$ python3 -q
>>> import numpy as np
>>> from numpy import linalg as LA
>>> np.set_printoptions(suppress=True, linewidth=120)
>>> def rnd(a):
...     return np.round(a, 3) + 0
... 
>>> K = np.array([[2, 0, 0], [0, 0, 0], [0, -4, 0]])
>>> K
array([[ 2,  0,  0],
       [ 0,  0,  0],
       [ 0, -4,  0]])
>>> # rank 2
>>> x = np.array([-1, 1, -2])
>>> a = np.maximum(K @ x, 0)
>>> K.T @ a
array([0, 0, 0])
>>> np.maximum(K @ (3 * x), 0)
array([0, 0, 0])
>>> np.flatnonzero(a > 1e-9)
array([], dtype=int64)
>>> Uu, sigma, Vh = LA.svd(K)
>>> evecs = Vh[:(sigma > 1e-8).sum()]
>>> rng = np.random.default_rng(90)
>>> x = K[2] + 2 * K[1] + rng.integers(2) * np.eye(3)[0]
>>> x
array([ 1., -4.,  0.])
>>> LA.matrix_rank(np.vstack([K, x]))
np.int64(2)
>>> np.allclose(evecs.T @ evecs @ x, x)
True
>>> X = np.load("w.npy")
>>> rnd(X)
array([[0.424, 0.424, 0.254],
       [0.424, 0.424, 0.254],
       [0.254, 0.254, 0.153]])
>>> rk = LA.matrix_rank(X)
>>> rk
np.int64(1)
>>> N = LA.svd(X)[2][rk:].T
>>> [int(LA.matrix_rank(X[:i])) for i in range(1, len(X) + 1)]
[1, 1, 1]
>>> rnd(N @ N.T)
array([[ 0.576, -0.424, -0.254],
       [-0.424,  0.576, -0.254],
       [-0.254, -0.254,  0.847]])
>>> [int(LA.matrix_rank(np.delete(X, i, axis=0))) for i in range(3)]
[1, 1, 1]
>>> rnd(X @ N)
array([[0., 0.],
       [0., 0.],
       [0., 0.]])
>>> N.shape
(3, 2)
>>> [int(LA.matrix_rank(X[:, :j + 1])) for j in range(3)]
[1, 1, 1]
>>> ev, evecs = LA.eigh(X)
>>> x = np.array([-5, 3, 9])
>>> rnd(LA.eigvalsh(X[1:, 1:]))
array([0.   , 0.576])
>>> (np.sign(evecs[:, -1].round(6)) == np.sign(evecs[0, -1].round(6))).astype(int)
array([1, 1, 1])
>>> rnd(evecs * np.abs(ev) @ evecs.T)
array([[0.424, 0.424, 0.254],
       [0.424, 0.424, 0.254],
       [0.254, 0.254, 0.153]])
>>> rnd(evecs * np.maximum(ev, 0) @ evecs.T)
array([[0.424, 0.424, 0.254],
       [0.424, 0.424, 0.254],
       [0.254, 0.254, 0.153]])
>>> rnd(np.abs(X).sum(axis=1).max()), rnd(np.abs(ev).max())
(np.float64(1.102), np.float64(1.0))
>>> [round(float(x), 3) for x in LA.svd(X, compute_uv=False)[:3]]
[1.0, 0.0, 0.0]
>>> np.argsort(-LA.norm(X, axis=0).round(6), kind="stable")[:3]
array([0, 1, 2])
>>> rnd(LA.norm(X, 2) / LA.norm(X))
np.float64(1.0)
>>> LA.matrix_rank(X, rtol=0.1)
np.int64(1)
>>> LA.cond(X) > 100
np.True_
>>> ev, evecs = LA.eigh(X)
>>> rnd(LA.svd(X, compute_uv=False))
array([1., 0., 0.])
>>> (ev > 1e-8).sum(), (ev < -1e-8).sum()
(np.int64(1), np.int64(0))
>>> rnd(evecs.T @ evecs)
array([[1., 0., 0.],
       [0., 1., 0.],
       [0., 0., 1.]])
>>> rnd(evecs.T @ X @ evecs)
array([[0., 0., 0.],
       [0., 0., 0.],
       [0., 0., 1.]])
>>> rnd(np.abs(evecs[:, -1]))
array([0.651, 0.651, 0.391])
>>> np.abs(evecs[:, -1]).round(6).argmax()
np.int64(0)
>>> rnd(evecs @ np.diag(ev) @ evecs.T)
array([[0.424, 0.424, 0.254],
       [0.424, 0.424, 0.254],
       [0.254, 0.254, 0.153]])
>>> J = np.array([[-0.3, 1.3, 1.2],
...     [0.8, 0.7, -0.5],
...     [-0.4, -2.6, -1.1],
...     [14.0, 30.0, 8.0],
...     [-0.8, 0.8, -0.2],
...     [0.5, -1.8, -1.1],
...     [-1.3, 0.3, 0.4],
...     [-0.1, 0.4, -0.3],
...     [-0.3, -2.5, 1.2],
...     [-0.2, -1.5, 0.1],
...     [-1.7, 0.0, 0.8]])
>>> # row 3 dominates
>>> x = np.array([5, -5, 5])
>>> target = J @ x
>>> rnd(LA.lstsq(J, target)[0])
array([ 5., -5.,  5.])
>>> rnd(LA.pinv(J) @ J)
array([[1., 0., 0.],
       [0., 1., 0.],
       [0., 0., 1.]])
>>> target
array([ -2. ,  -2. ,   5.5, -40. ,  -9. ,   6. ,  -6. ,  -4. ,  17. ,   7. ,  -4.5])
>>> target = target + 0.1 * rng.normal(size=11)
>>> rnd(target)
array([ -2.048,  -2.011,   5.552, -40.031,  -8.999,   6.176,  -5.88 ,  -3.935,  17.   ,   7.012,  -4.341])
>>> beta, *_ = LA.lstsq(J, target)
>>> rnd(beta)
array([ 4.985, -4.993,  4.993])
>>> [round(float(LA.norm(LA.solve(J.T @ J + lam * np.eye(3), J.T @ target))), 2) for lam in (0, 1, 10, 100)]
[8.64, 7.32, 3.3, 1.22]
>>> rnd(J.T @ (target - J @ beta))
array([0., 0., 0.])
>>> F = np.loadtxt("arr.csv", delimiter=",")
>>> F
array([[-2.,  1.,  0.],
       [ 0., -2.,  1.],
       [ 0.,  0., -2.]])
>>> np.trace(K)
np.int64(2)
>>> K @ K
array([[4, 0, 0],
       [0, 0, 0],
       [0, 0, 0]])
>>> rnd(LA.det(K))
np.float64(0.0)
>>> rnd(np.sort(np.abs(LA.eigvals(K))))
array([0., 0., 2.])
>>> (K + K.T) / 2
array([[ 2.,  0.,  0.],
       [ 0.,  0., -2.],
       [ 0., -2.,  0.]])
>>> (K - K.T) / 2
array([[ 0.,  0.,  0.],
       [ 0.,  0.,  2.],
       [ 0., -2.,  0.]])
>>> M2 = LA.inv(F)
>>> rnd(LA.det(F) * M2)
array([[4., 2., 1.],
       [0., 4., 2.],
       [0., 0., 4.]])
>>> rnd(LA.inv(M2))
array([[-2.,  1.,  0.],
       [ 0., -2.,  1.],
       [ 0.,  0., -2.]])
>>> rnd(LA.slogdet(F)[0])
np.float64(-1.0)
>>> rnd(LA.cond(F))
np.float64(2.026)
>>> F @ M2
array([[1., 0., 0.],
       [0., 1., 0.],
       [0., 0., 1.]])
>>> M2 = F + rng.integers(-2, 3, (3, 2)) @ rng.integers(-2, 3, (2, 3))
>>> M2
array([[-3.,  2.,  1.],
       [ 2.,  2., -1.],
       [ 2.,  1., -4.]])
>>> np.abs(M2 - F).sum(axis=1)
array([3., 8., 5.])
>>> M2 - F
array([[-1.,  1.,  1.],
       [ 2.,  4., -2.],
       [ 2.,  1., -2.]])
